$ python3 -q
>>> import numpy as np
>>> import numpy.linalg as la
>>> np.set_printoptions(suppress=True, linewidth=160)
>>> mat = np.loadtxt("m.csv", delimiter=",")
>>> print(mat)
[[1. 1. 1. 1. 1. 1.]
 [0. 0. 0. 0. 0. 0.]
 [1. 2. 1. 2. 1. 2.]
 [1. 1. 1. 1. 1. 1.]
 [0. 0. 0. 0. 0. 0.]
 [1. 2. 1. 2. 1. 2.]]
>>> print(np.abs(mat).max())
2.0
>>> print(mat - mat[0])
[[ 0.  0.  0.  0.  0.  0.]
 [-1. -1. -1. -1. -1. -1.]
 [ 0.  1.  0.  1.  0.  1.]
 [ 0.  0.  0.  0.  0.  0.]
 [-1. -1. -1. -1. -1. -1.]
 [ 0.  1.  0.  1.  0.  1.]]
>>> print(mat.sum(axis=1))
[6. 0. 9. 6. 0. 9.]
>>> print(np.unravel_index(np.abs(mat).argmax(), mat.shape))
(np.int64(2), np.int64(1))
>>> print(la.matrix_rank(mat))
2
>>> print(round(float(la.norm(mat)), 3))
6.481
>>> print(np.count_nonzero(mat))
24
>>> print(mat.sum(axis=0))
[4. 6. 4. 6. 4. 6.]
>>> print(np.round(la.svd(mat, compute_uv=False), 3) + 0)
[6.413 0.936 0.    0.    0.    0.   ]
>>> print(mat.shape)
(6, 6)
>>> feats = np.load("x.npy")
>>> print(feats)
[[  5.   6.  -5.]
 [  6.  40. -30.]
 [ -5. -30.  29.]]
>>> print(la.cond(mat) > 100)
True
>>> print([round(float(x), 3) for x in la.svd(mat, compute_uv=False)[:3]])
[6.413, 0.936, 0.0]
>>> print(np.round(la.norm(mat, 2) / la.norm(mat), 3))
0.99
>>> M = np.load("dump.npy")
>>> print(M.round(3))
[[0.269 0.376 0.161 0.054 0.161]
 [0.376 0.527 0.226 0.075 0.226]
 [0.161 0.226 0.097 0.032 0.097]
 [0.054 0.075 0.032 0.011 0.032]
 [0.161 0.226 0.097 0.032 0.097]]
>>> print(np.unique(M.round(6), axis=0).shape)
(4, 5)
>>> print(np.round(M @ la.pinv(M) @ M, 3))
[[0.269 0.376 0.161 0.054 0.161]
 [0.376 0.527 0.226 0.075 0.226]
 [0.161 0.226 0.097 0.032 0.097]
 [0.054 0.075 0.032 0.011 0.032]
 [0.161 0.226 0.097 0.032 0.097]]
>>> print(round(float(np.trace(la.pinv(M) @ M)), 3))
1.0
>>> print(np.allclose(M[:-1].T @ la.lstsq(M[:-1].T, M[-1])[0], M[-1]))
True
>>> gram = M.T @ M
>>> print((M @ M.T).shape)
(5, 5)
>>> print(np.trace(gram), round((M ** 2).sum(), 3))
1.0 1.0
>>> print(np.allclose(gram, gram.T))
True
>>> print(np.round(la.eigvalsh(gram)[::-1], 3) + 0)
[1. 0. 0. 0. 0.]
>>> A2 = M / np.sqrt((M ** 2).mean(axis=1, keepdims=True))
>>> print(np.round(la.norm(A2, axis=1), 3))
[2.236 2.236 2.236 2.236 2.236]
>>> print(A2[3].round(3))
[1.159 1.623 0.696 0.232 0.696]
>>> vec = np.array([0, -1, -2, 1, 2])
>>> h1 = np.maximum(M @ vec, 0)
>>> print(np.round(np.maximum(M @ vec, 0) - np.maximum(-M @ vec, 0), 3))
[-0.323 -0.452 -0.194 -0.065 -0.194]
>>> print(np.round(np.tanh(M @ vec), 3))
[-0.312 -0.423 -0.191 -0.064 -0.191]
>>> print(h1)
[0. 0. 0. 0. 0.]
>>> m1 = np.array([[0, 0, 0, 0], [0, 4, 6, 2], [0, 6, 9, 3], [0, 2, 3, 1]])
>>> print(m1)
[[0 0 0 0]
 [0 4 6 2]
 [0 6 9 3]
 [0 2 3 1]]
>>> print(np.diff(m1, axis=0))
[[ 0  4  6  2]
 [ 0  2  3  1]
 [ 0 -4 -6 -2]]
>>> print(la.matrix_rank(m1))
1
>>> print(m1 - m1[0])
[[0 0 0 0]
 [0 4 6 2]
 [0 6 9 3]
 [0 2 3 1]]
>>> print(m1.sum(axis=0))
[ 0 12 18  6]
>>> A2 = np.array([[-3, -3, -3, -2, 0, 3, 3, 3],
...     [-3, 3, 1, 2, -1, 0, -1, -3],
...     [-1, -2, -1, 0, 2, 0, 3, 2],
...     [-2, -2, -3, -3, 0, 2, -3, -2],
...     [-2, 0, -3, -3, -3, -2, -3, 2],
...     [-2, 0, 1, 3, 1, 1, 1, 2],
...     [-1, -2, 1, 3, 1, 3, 3, -3],
...     [-1, -3, -2, 3, -1, -3, -1, 1]])
>>> K = np.triu(A2)
>>> print(K)
[[-3 -3 -3 -2  0  3  3  3]
 [ 0  3  1  2 -1  0 -1 -3]
 [ 0  0 -1  0  2  0  3  2]
 [ 0  0  0 -3  0  2 -3 -2]
 [ 0  0  0  0 -3 -2 -3  2]
 [ 0  0  0  0  0  1  1  2]
 [ 0  0  0  0  0  0  3 -3]
 [ 0  0  0  0  0  0  0  1]]
>>> vec = np.array([2, 0, 2, 2, -3, 3, 2, 1])
>>> h1 = np.maximum(K @ vec, 0)
>>> print(np.round(np.tanh(K @ vec), 3))
[ 0.964  0.999  0.    -1.    -0.762  1.     0.995  0.762]
>>> print(np.flatnonzero(h1 > 1e-9))
[0 1 5 6 7]
>>> print(K * (h1 > 1e-9)[:, None])
[[-3 -3 -3 -2  0  3  3  3]
 [ 0  3  1  2 -1  0 -1 -3]
 [ 0  0  0  0  0  0  0  0]
 [ 0  0  0  0  0  0  0  0]
 [ 0  0  0  0  0  0  0  0]
 [ 0  0  0  0  0  1  1  2]
 [ 0  0  0  0  0  0  3 -3]
 [ 0  0  0  0  0  0  0  1]]
>>> print(K.T @ h1)
[-6  6 -2  4 -4 13 18  0]
>>> print(np.maximum(K @ (3 * vec), 0))
[ 6 12  0  0  0 21  9  3]
>>> print(np.allclose(m1, m1.T))
True
>>> print(np.allclose(m1 @ m1.T, m1.T @ m1))
True
>>> print(np.round(la.det(m1), 3))
0.0
>>> print(m1 @ m1)
[[  0   0   0   0]
 [  0  56  84  28]
 [  0  84 126  42]
 [  0  28  42  14]]
>>> Q, r_ = la.qr(K)
>>> print(Q.shape, r_.shape)
(8, 8) (8, 8)
>>> print(np.allclose(r_.T @ r_, K.T @ K))
True
>>> print(Q)
[[ 1.  0.  0.  0.  0.  0.  0.  0.]
 [-0.  1.  0.  0.  0.  0.  0.  0.]
 [-0. -0.  1.  0.  0.  0.  0.  0.]
 [-0. -0. -0.  1.  0.  0.  0.  0.]
 [-0. -0. -0. -0.  1.  0.  0.  0.]
 [-0. -0. -0. -0. -0.  1.  0.  0.]
 [-0. -0. -0. -0. -0. -0.  1.  0.]
 [-0. -0. -0. -0. -0. -0. -0.  1.]]
>>> print(np.allclose(K, K.T))
False
>>> print(la.matrix_power(K, 3))
[[-27 -27 -36 -36  27  35  44  -4]
 [  0  27   7  18 -11   2 -21  -2]
 [  0   0  -1   0  26  12  23 -27]
 [  0   0   0 -27   0  14 -25 -15]
 [  0   0   0   0 -27 -14 -29  33]
 [  0   0   0   0   0   1  13  -9]
 [  0   0   0   0   0   0  27 -39]
 [  0   0   0   0   0   0   0   1]]
>>> print(round(np.abs(la.eigvals(K)).max(), 3))
3.0
>>> print(np.trace(K))
-2
>>> print(np.allclose(K @ K.T, K.T @ K))
False
>>> print(K @ K)
[[  9   0   9   6  -3 -10   3  -2]
 [  0   9   2   0   2   6  -6 -13]
 [  0   0   1   0  -8  -4   0  -5]
 [  0   0   0   9   0  -4   2  17]
 [  0   0   0   0   9   4  -2   1]
 [  0   0   0   0   0   1   4   1]
 [  0   0   0   0   0   0   9 -12]
 [  0   0   0   0   0   0   0   1]]
>>> A2 = np.array([[1, 0, 2, 2, 0, 2, 3],
...     [3, 3, 3, 3, 1, 3, 2],
...     [2, 3, 0, 2, 1, 0, 0],
...     [0, 2, 1, 2, 1, 2, 2],
...     [2, 0, 2, 3, 1, 3, 2],
...     [1, 3, 0, 3, 3, 1, 1],
...     [3, 1, 0, 2, 1, 1, 2]])
>>> F = A2 + A2.T
>>> print(F)
[[2 3 4 2 2 3 6]
 [3 6 6 5 1 6 3]
 [4 6 0 3 3 0 0]
 [2 5 3 4 4 5 4]
 [2 1 3 4 2 6 3]
 [3 6 0 5 6 2 2]
 [6 3 0 4 3 2 4]]
>>> print([round(float(la.det(F[:i, :i])), 2) + 0 for i in range(1, 8)])
[2.0, 3.0, -24.0, 13.0, 518.0, -1197.0, -3554.0]
>>> print(np.all(la.eigvalsh(F) > 0))
False
>>> W0 = np.load("sample0.npy")
>>> print(W0)
[[ 2.636  0.947  1.886 -0.346]
 [ 1.136  0.217  1.86   1.384]
 [-0.396 -1.702  0.612 -2.278]
 [-1.473 -1.707  1.526  0.579]
 [-2.762  3.35  -3.316  0.171]
 [ 3.172 -2.513  5.319 -1.683]
 [ 4.384 -1.004  2.347  2.315]
 [ 1.431 -1.617  0.782  1.412]
 [-0.929  0.942 -1.98  -1.667]
 [ 0.441  0.574  0.74  -1.333]
 [-3.475  1.896 -1.61   1.446]
 [-0.811 -0.848  2.556  1.787]
 [-0.134 -1.906  3.513 -2.688]
 [-0.496 -0.97  -2.247 -0.777]
 [-1.103  1.394 -3.171  0.23 ]
 [-1.752  2.552 -3.796 -0.568]
 [ 0.807 -1.596  3.078 -0.877]
 [ 1.955 -0.923  1.425 -2.005]
 [ 0.891  0.501  2.114  2.966]
 [ 2.915 -2.375  0.124 -1.37 ]
 [ 1.807 -0.313  0.078  1.647]
 [-0.476 -0.254  1.    -6.113]
 [-2.663  0.996  2.027 -0.961]
 [-1.878 -0.167 -4.754  1.55 ]
 [ 0.956  2.448 -1.074 -1.554]
 [-2.95   2.531 -0.071  1.225]]
>>> W2 = W0[[22, 21]].astype(float)
>>> for _ in range(6):
...     lab = la.norm(W0[:, None] - W2, axis=-1).argmin(axis=1)
...     W2 = np.array([W0[lab == j].mean(axis=0) for j in range(2)])
... 
>>> print(lab)
[1 1 1 1 0 1 1 1 0 1 0 1 1 0 0 0 1 1 1 1 1 1 0 0 0 0]
>>> print(np.round(W2[1] - W2[0], 3))
[ 2.848 -2.405  3.809 -0.322]
>>> print(np.abs(W2[1] - W2[0]).argmax())
2
>>> lab = W0[:, 0] > np.median(W0[:, 0])
>>> u = W0[lab].mean(axis=0) - W0[~lab].mean(axis=0)
>>> print(((W0 - W0.mean(axis=0)) @ u > 0).astype(int))
[1 1 1 1 0 1 1 1 0 1 0 1 1 0 0 0 1 1 1 1 1 0 0 0 0 0]
>>> print(round((((W0 - W0.mean(axis=0)) @ u > 0) == lab).mean(), 3))
0.846
>>> rng = np.random.default_rng(376)
>>> A2 = mat + rng.integers(-2, 3, (6, 2)) @ rng.integers(-2, 3, (2, 6))
>>> print(A2)
[[ 0.  3.  3.  3.  1.  1.]
 [ 4. -6. -3. -4. -1. -1.]
 [-2.  4. -3.  0.  3.  4.]
 [-1.  1. -5. -3.  3.  3.]
 [ 1.  0.  3.  2. -1. -1.]
 [ 0.  4.  3.  4.  1.  2.]]
>>> print(A2 - mat)
[[-1.  2.  2.  2.  0.  0.]
 [ 4. -6. -3. -4. -1. -1.]
 [-3.  2. -4. -2.  2.  2.]
 [-2.  0. -6. -4.  2.  2.]
 [ 1.  0.  3.  2. -1. -1.]
 [-1.  2.  2.  2.  0.  0.]]
>>> print(np.abs(A2 - mat).sum(axis=1))
[ 7. 19. 15. 16.  8.  7.]
